In [1]: import numpy as np

In [2]: import numpy.linalg as la

In [3]: np.set_printoptions(precision=1, suppress=True, linewidth=160, legacy="1.25")

In [4]: rd = lambda a: np.round(a, 1) + 0

In [5]: K = np.array([[-1.0, 1.0, 0.0], [0.0, -1.0, 1.0], [0.0, 0.0, -1.0]])

In [6]: C2 = K.T @ K

In [7]: (K @ K.T).shape
Out[7]: (3, 3)

In [8]: C2
Out[8]: 
array([[ 1., -1.,  0.],
       [-1.,  2., -1.],
       [ 0., -1.,  2.]])

In [9]: rd(la.svd(K, compute_uv=False) ** 2)
Out[9]: array([3.2, 1.6, 0.2])

In [10]: proj = np.triu(np.array([[-9, 6, 3], [-9, -8, -8], [5, -4, 1]]), 1) + np.eye(3)

In [11]: out = proj @ K @ la.inv(proj)

In [12]: rd(la.det(out))
Out[12]: -1.0

In [13]: np.trace(out), np.trace(K)
Out[13]: (-3.0, -3.0)

In [14]: proj @ K - K @ proj
Out[14]: 
array([[ 0.,  0., 14.],
       [ 0.,  0.,  0.],
       [ 0.,  0.,  0.]])

In [15]: out
Out[15]: 
array([[-1.,  1., 14.],
       [ 0., -1.,  1.],
       [ 0.,  0., -1.]])

In [16]: r0, v = out[1], out[2]

In [17]: r0 @ r0
Out[17]: 2.0

In [18]: p = (r0 @ v) / (r0 @ r0) * r0

In [19]: (v - p) @ r0
Out[19]: 0.0

In [20]: np.outer(r0, v)
Out[20]: 
array([[ 0.,  0., -0.],
       [-0., -0.,  1.],
       [ 0.,  0., -1.]])

In [21]: v - p
Out[21]: array([ 0. , -0.5, -0.5])

In [22]: p
Out[22]: array([-0. ,  0.5, -0.5])

In [23]: left, sigma, VT = la.svd(K, full_matrices=False)

In [24]: left.shape, sigma.shape, VT.shape
Out[24]: ((3, 3), (3,), (3, 3))

In [25]: (sigma > 1e-8).sum()
Out[25]: 3

In [26]: rd(np.sqrt((sigma ** 2).sum())), rd(la.norm(K))
Out[26]: (2.2, 2.2)

In [27]: rd(left.T @ left)
Out[27]: 
array([[1., 0., 0.],
       [0., 1., 0.],
       [0., 0., 1.]])

In [28]: rd(VT @ VT.T)
Out[28]: 
array([[1., 0., 0.],
       [0., 1., 0.],
       [0., 0., 1.]])

In [29]: rd(sigma / sigma[0])
Out[29]: array([1. , 0.7, 0.2])

In [30]: rd(sigma)
Out[30]: array([1.8, 1.2, 0.4])

In [31]: K[1] @ K[0]
Out[31]: -1.0

In [32]: rd(la.norm(K, 2))
Out[32]: 1.8

In [33]: la.norm(K, axis=1).argmax()
Out[33]: 0

In [34]: rd(la.norm(K) ** 2 / la.norm(K, 2) ** 2)
Out[34]: 1.5

In [35]: rd(la.norm(K, "nuc"))
Out[35]: 3.5

In [36]: rd(la.norm(K, axis=1))
Out[36]: array([1.4, 1.4, 1. ])

In [37]: rd(la.norm(K[1], 1)), rd(la.norm(K[1], np.inf))
Out[37]: (2.0, 1.0)

In [38]: rd(la.norm(K, 1)), rd(la.norm(K, np.inf))
Out[38]: (2.0, 2.0)

In [39]: rd(la.norm(K[1] - K[0]))
Out[39]: 2.4

In [40]: F = np.arange(18).reshape(3, 6) + 4

In [41]: F
Out[41]: 
array([[ 4,  5,  6,  7,  8,  9],
       [10, 11, 12, 13, 14, 15],
       [16, 17, 18, 19, 20, 21]])

In [42]: # null space of dimension 4

In [43]: x = np.array([3, 1, 6, 2, 9, 1])

In [44]: h1 = np.maximum(F @ x, 0)

In [45]: F.T @ h1
Out[45]: array([ 9984, 10824, 11664, 12504, 13344, 14184])

In [46]: h1
Out[46]: array([148, 280, 412])

In [47]: F[0] @ F[2]
Out[47]: 739

In [48]: rd(la.norm(F, 1)), rd(la.norm(F, np.inf))
Out[48]: (45.0, 111.0)

In [49]: rd(la.norm(F, axis=1))
Out[49]: array([16.5, 30.9, 45.5])

In [50]: la.norm(F, axis=1).argmax()
Out[50]: 2

In [51]: rd(la.norm(F[0] - F[2]))
Out[51]: 29.4

In [52]: F.ravel(order="F")
Out[52]: array([ 4, 10, 16,  5, 11, 17,  6, 12, 18,  7, 13, 19,  8, 14, 20,  9, 15, 21])

In [53]: F.reshape(-1, 2)
Out[53]: 
array([[ 4,  5],
       [ 6,  7],
       [ 8,  9],
       [10, 11],
       [12, 13],
       [14, 15],
       [16, 17],
       [18, 19],
       [20, 21]])

In [54]: T = F.reshape(3, 2, -1)

In [55]: np.einsum("ihd,jhd->hij", T, T).shape
Out[55]: (2, 3, 3)

In [56]: np.swapaxes(T, 1, 2)[2]
Out[56]: 
array([[16, 19],
       [17, 20],
       [18, 21]])

In [57]: T.sum(axis=1)
Out[57]: 
array([[11, 13, 15],
       [23, 25, 27],
       [35, 37, 39]])

In [58]: T.shape
Out[58]: (3, 2, 3)

In [59]: data = np.load("w.npy")

In [60]: data
Out[60]: 
array([[ 0.3, 18.7, 30.5, 31.3, 19.3],
       [-1.5, 18.7, 29.5, 28.8, 20.6],
       [ 1.5, 19.9, 27.6, 28.9, 20.5],
       [ 0.5, 20.2, 28.6, 29.5, 18.6],
       [ 0.4, 19.6, 29.7, 30.9, 20.8],
       [-0.6, 20.8, 29.9, 30.4, 19. ],
       [ 0.3, 20.7, 28.4, 30.2, 18.5],
       [ 0.4, 20.4, 29.7, 30.5, 20.6],
       [ 1.3, 19.6, 31.2, 29.4, 19.6],
       [-2.4, 20.1, 30. , 29. , 20.2],
       [-0.4, 19.9, 29.9, 30.7, 19.1],
       [ 0. , 20.8, 30.1, 28.7, 21.1],
       [-0.7, 20.4, 30.1, 29.3, 19.4],
       [-0.6, 20.8, 30.1, 30.8, 20. ],
       [ 0.1, 19.5, 30.4, 31.9, 21. ],
       [ 0.9, 21.4, 28.8, 30.8, 18. ],
       [ 0.5, 19.2, 29.5, 30.3, 20.4],
       [ 0.9, 18.8, 30.4, 30.1, 20.2],
       [ 0.2, 18.1, 31.2, 28.7, 20.5],
       [ 0.4, 21.1, 28.4, 31.3, 20.3],
       [-1.5, 18.8, 30.9, 29.3, 19.9],
       [-0.8, 19. , 29. , 29.6, 21. ],
       [ 2.1, 20. , 31.2, 30.5, 19.1],
       [ 0. , 20.6, 30.8, 31. , 18. ],
       [ 0. , 19.5, 29.9, 29.5, 19.4],
       [-2.1, 21.2, 28.7, 28.7, 20.1]])

In [61]: [round(float(x), 1) for x in la.svd(data, compute_uv=False)[:3]]
Out[61]: [258.9, 6.1, 5.4]

In [62]: np.argsort(-la.norm(data, axis=0).round(6), kind="stable")[:3]
Out[62]: array([3, 2, 1])

In [63]: rd(np.abs(la.svd(data)[2][-1]))
Out[63]: array([0.4, 0.5, 0.3, 0.7, 0.1])
